In [1]: import numpy as np

In [2]: np.set_printoptions(precision=3, suppress=True, linewidth=140)

In [3]: A = np.array([[-5, 0, 0], [-5, -3, 0], [4, 5, -4]])

In [4]: # triangular

In [5]: q, Rm = np.linalg.qr(A)

In [6]: print(np.round(abs(Rm[0, 0]), 3), round(float(np.linalg.norm(A[:, 0])), 3))
8.124 8.124

In [7]: Rm
Out[7]: 
array([[ 8.124,  4.308, -1.969],
       [ 0.   ,  3.929, -2.931],
       [ 0.   ,  0.   , -1.88 ]])

In [8]: rng = np.random.default_rng(19321)

In [9]: lab = rng.permutation(3)

In [10]: lab
Out[10]: array([1, 2, 0])

In [11]: M2 = Rm[lab][:, lab]

In [12]: np.sort(np.abs(np.linalg.eigvals(M2)))
Out[12]: array([1.88 , 3.929, 8.124])

In [13]: round(np.trace(M2), 3)
Out[13]: np.float64(10.174)

In [14]: M2
Out[14]: 
array([[ 3.929, -2.931,  0.   ],
       [ 0.   , -1.88 ,  0.   ],
       [ 4.308, -1.969,  8.124]])

In [15]: print(np.linalg.eigvals(A))
[-4. -3. -5.]

In [16]: np.einsum("ii->", A)
Out[16]: np.int64(-12)

In [17]: print(round(np.linalg.eigvals(A).sum().real, 3))
-12.0

In [18]: np.kron(np.eye(2, dtype=int), A)
Out[18]: 
array([[-5,  0,  0,  0,  0,  0],
       [-5, -3,  0,  0,  0,  0],
       [ 4,  5, -4,  0,  0,  0],
       [ 0,  0,  0, -5,  0,  0],
       [ 0,  0,  0, -5, -3,  0],
       [ 0,  0,  0,  4,  5, -4]])

In [19]: proj = np.triu(np.array([[0, 0, 1], [-2, 0, 0], [-2, 1, 1]]), 1) + np.eye(3)

In [20]: M2 = proj @ A @ np.linalg.inv(proj)

In [21]: np.poly(M2)
Out[21]: array([ 1., 12., 47., 60.])

In [22]: print(proj @ A - A @ proj)
[[ 4.  5.  1.]
 [ 0.  0.  5.]
 [ 0.  0. -4.]]

In [23]: np.linalg.matrix_rank(M2)
Out[23]: np.int64(3)

In [24]: np.linalg.norm(A, axis=1)
Out[24]: array([5.   , 5.831, 7.55 ])

In [25]: print(round(float(np.linalg.norm(A[1], 1)), 3), round(float(np.linalg.norm(A[1], np.inf)), 3))
8.0 5.0

In [26]: print(np.linalg.norm(A, axis=0))
[8.124 5.831 4.   ]

In [27]: np.round(np.linalg.norm(A, "nuc"), 3)
Out[27]: np.float64(15.48)

In [28]: round(np.linalg.norm(A[1] - A[2]), 3)
Out[28]: np.float64(12.689)

In [29]: W0 = np.load("test2.npy")

In [30]: print(W0)
[[ 13.302   3.408   6.502  13.462   7.245  14.778]
 [ 61.298  21.384  33.811  33.37   41.87   74.553]
 [  0.64    0.376   0.066  -0.12   -0.255  -0.483]
 [ -1.755  -5.89   -4.539  18.954 -11.08   -6.386]
 [-52.872 -23.972 -36.746 -18.299 -33.211 -62.666]]

In [31]: x = np.array([1, 9, 6, 7, -9, 3])

In [32]: (W0 * x).sum(axis=1)
Out[32]: array([ 156.349,  537.039,    4.426,  131.241, -506.288])

In [33]: x @ W0
---------------------------------------------------------------------------
ValueError                                Traceback (most recent call last)
Cell In[33], line 1
----> 1 x @ W0

ValueError: matmul: Input operand 1 has a mismatch in its core dimension 0, with gufunc signature (n?,k),(k,m?)->(n?,m?) (size 5 is different from 6)
